% python3 -q
>>> import numpy as np
>>> np.set_printoptions(suppress=True, linewidth=120)
>>> mat = np.arange(240).reshape(15, 16) + -3
>>> mat
array([[ -3,  -2,  -1,   0,   1,   2,   3,   4,   5,   6,   7,   8,   9,  10,  11,  12],
       [ 13,  14,  15,  16,  17,  18,  19,  20,  21,  22,  23,  24,  25,  26,  27,  28],
       [ 29,  30,  31,  32,  33,  34,  35,  36,  37,  38,  39,  40,  41,  42,  43,  44],
       [ 45,  46,  47,  48,  49,  50,  51,  52,  53,  54,  55,  56,  57,  58,  59,  60],
       [ 61,  62,  63,  64,  65,  66,  67,  68,  69,  70,  71,  72,  73,  74,  75,  76],
       [ 77,  78,  79,  80,  81,  82,  83,  84,  85,  86,  87,  88,  89,  90,  91,  92],
       [ 93,  94,  95,  96,  97,  98,  99, 100, 101, 102, 103, 104, 105, 106, 107, 108],
       [109, 110, 111, 112, 113, 114, 115, 116, 117, 118, 119, 120, 121, 122, 123, 124],
       [125, 126, 127, 128, 129, 130, 131, 132, 133, 134, 135, 136, 137, 138, 139, 140],
       [141, 142, 143, 144, 145, 146, 147, 148, 149, 150, 151, 152, 153, 154, 155, 156],
       [157, 158, 159, 160, 161, 162, 163, 164, 165, 166, 167, 168, 169, 170, 171, 172],
       [173, 174, 175, 176, 177, 178, 179, 180, 181, 182, 183, 184, 185, 186, 187, 188],
       [189, 190, 191, 192, 193, 194, 195, 196, 197, 198, 199, 200, 201, 202, 203, 204],
       [205, 206, 207, 208, 209, 210, 211, 212, 213, 214, 215, 216, 217, 218, 219, 220],
       [221, 222, 223, 224, 225, 226, 227, 228, 229, 230, 231, 232, 233, 234, 235, 236]])
>>> # rows and columns are dependent
>>> B = mat[0, 0] * mat[1:] - np.outer(mat[1:, 0], mat[0])
>>> B
array([[    0,   -16,   -32,   -48,   -64,   -80,   -96,  -112,  -128,  -144,  -160,  -176,  -192,  -208,  -224,
         -240],
       [    0,   -32,   -64,   -96,  -128,  -160,  -192,  -224,  -256,  -288,  -320,  -352,  -384,  -416,  -448,
         -480],
       [    0,   -48,   -96,  -144,  -192,  -240,  -288,  -336,  -384,  -432,  -480,  -528,  -576,  -624,  -672,
         -720],
       [    0,   -64,  -128,  -192,  -256,  -320,  -384,  -448,  -512,  -576,  -640,  -704,  -768,  -832,  -896,
         -960],
       [    0,   -80,  -160,  -240,  -320,  -400,  -480,  -560,  -640,  -720,  -800,  -880,  -960, -1040, -1120,
        -1200],
       [    0,   -96,  -192,  -288,  -384,  -480,  -576,  -672,  -768,  -864,  -960, -1056, -1152, -1248, -1344,
        -1440],
       [    0,  -112,  -224,  -336,  -448,  -560,  -672,  -784,  -896, -1008, -1120, -1232, -1344, -1456, -1568,
        -1680],
       [    0,  -128,  -256,  -384,  -512,  -640,  -768,  -896, -1024, -1152, -1280, -1408, -1536, -1664, -1792,
        -1920],
       [    0,  -144,  -288,  -432,  -576,  -720,  -864, -1008, -1152, -1296, -1440, -1584, -1728, -1872, -2016,
        -2160],
       [    0,  -160,  -320,  -480,  -640,  -800,  -960, -1120, -1280, -1440, -1600, -1760, -1920, -2080, -2240,
        -2400],
       [    0,  -176,  -352,  -528,  -704,  -880, -1056, -1232, -1408, -1584, -1760, -1936, -2112, -2288, -2464,
        -2640],
       [    0,  -192,  -384,  -576,  -768,  -960, -1152, -1344, -1536, -1728, -1920, -2112, -2304, -2496, -2688,
        -2880],
       [    0,  -208,  -416,  -624,  -832, -1040, -1248, -1456, -1664, -1872, -2080, -2288, -2496, -2704, -2912,
        -3120],
       [    0,  -224,  -448,  -672,  -896, -1120, -1344, -1568, -1792, -2016, -2240, -2464, -2688, -2912, -3136,
        -3360]])
>>> np.round(mat[:, 0] / mat[0, 0], 2)
array([  1.  ,  -4.33,  -9.67, -15.  , -20.33, -25.67, -31.  , -36.33, -41.67, -47.  , -52.33, -57.67, -63.  , -68.33,
       -73.67])
>>> np.flatnonzero(~B.round(6).any(axis=1))
array([], dtype=int64)
>>> np.linalg.matrix_rank(B), np.linalg.matrix_rank(mat)
(np.int64(1), np.int64(2))
